$ python -q
>>> import numpy as np
>>> import numpy.linalg as la
>>> np.set_printoptions(precision=1, suppress=True, linewidth=160)
>>> mat = np.diag(np.array([9, 0, 1, 7])) + 4 * np.eye(4, k=1) + 4 * np.eye(4, k=-1)
>>> mat
array([[9., 4., 0., 0.],
       [4., 0., 4., 0.],
       [0., 4., 1., 4.],
       [0., 0., 4., 7.]])
>>> np.kron(np.eye(2, dtype=int), mat)
array([[9., 4., 0., 0., 0., 0., 0., 0.],
       [4., 0., 4., 0., 0., 0., 0., 0.],
       [0., 4., 1., 4., 0., 0., 0., 0.],
       [0., 0., 4., 7., 0., 0., 0., 0.],
       [0., 0., 0., 0., 9., 4., 0., 0.],
       [0., 0., 0., 0., 4., 0., 4., 0.],
       [0., 0., 0., 0., 0., 4., 1., 4.],
       [0., 0., 0., 0., 0., 0., 4., 7.]])
>>> round(la.det(mat.T), 1)
np.float64(-864.0)
>>> round(float(la.det(2 * mat)), 1), np.round(la.det(mat), 1)
(-13824.0, np.float64(-864.0))
>>> np.poly(mat)
array([   1.,  -17.,   31.,  465., -864.])
>>> np.einsum("ii->", mat)
np.float64(17.0)
>>> np.round(la.eigvals(mat).sum().real, 1)
np.float64(17.0)
>>> u, r1 = mat[3], mat[2]
>>> u @ u
np.float64(65.0)
>>> u @ r1
np.float64(32.0)
>>> pr = (u @ r1) / (u @ u) * u
>>> r1 - pr
array([ 0. ,  4. , -1. ,  0.6])
>>> pr
array([0. , 0. , 2. , 3.4])
>>> round(la.norm(u + r1) ** 2 + la.norm(u - r1) ** 2, 1)
np.float64(196.0)
>>> w, evecs = la.eig(mat)
>>> np.sort(la.eigvals(mat.T))
array([-4.8,  1.8,  9. , 10.9])
>>> np.sort(la.eigvals(mat @ mat))
array([  3.4,  22.8,  81. , 119.8])
>>> x0 = np.array([9, -5, -3, 0])
>>> y = mat @ x0
>>> b, lr = np.zeros(4), 1 / la.norm(mat, 2) ** 2
>>> for i in range(30):
...     b -= lr * mat.T @ (mat @ b - y)
...     if i % 10 == 0: print(i, round(la.norm(mat @ b - y), 1))
... 
0 23.8
10 10.3
20 7.7
>>> b
array([ 8. , -3.1, -1.1, -1.5])
>>> P = np.triu(np.array([[3, 1, -1, -5], [3, 4, -1, -2], [-1, -1, 1, 1], [3, -3, 4, -2]]), 1) + np.eye(4)
>>> Y = P @ mat @ la.inv(P)
>>> np.trace(Y), np.trace(mat)
(np.float64(17.0), np.float64(17.0))
>>> P @ mat - mat @ P
array([[  4., -13.,  -4.,  14.],
       [  0.,  -8.,  -5.,  -2.],
       [  0.,   0.,   8.,  14.],
       [  0.,   0.,   0.,  -4.]])
>>> la.matrix_rank(Y)
np.int64(4)
>>> Y
array([[ 13., -13., -17.,  17.],
       [  4.,  -8.,  -9.,  -5.],
       [  0.,   4.,   9.,  10.],
       [  0.,   0.,   4.,   3.]])
>>> W0 = np.load("case5.npy")
>>> W0
array([[1. , 0.7],
       [0.7, 1. ]])
>>> x0 = np.array([3, 1])
>>> a = np.maximum(W0 @ x0, 0)
>>> W0.T @ a
array([5.9, 5.7])
>>> np.maximum(W0 @ x0, 0) - np.maximum(-W0 @ x0, 0)
array([3.7, 3.1])
>>> np.maximum(W0 @ (3 * x0), 0)
array([11.1,  9.3])
>>> X = np.load("mat.npy")
>>> X
array([[0, 8, 0],
       [0, 0, 1],
       [0, 0, 0]])
>>> P = np.triu(np.array([[-1, 1, 0], [-2, 1, -2], [0, -2, -3]]), 1) + np.eye(3)
>>> Y = P @ X @ la.inv(P)
>>> np.poly(Y)
array([1., 0., 0., 0.])
>>> P @ X - X @ P
array([[ 0.,  0., 17.],
       [ 0.,  0.,  0.],
       [ 0.,  0.,  0.]])
>>> round(la.det(Y), 1)
np.float64(0.0)
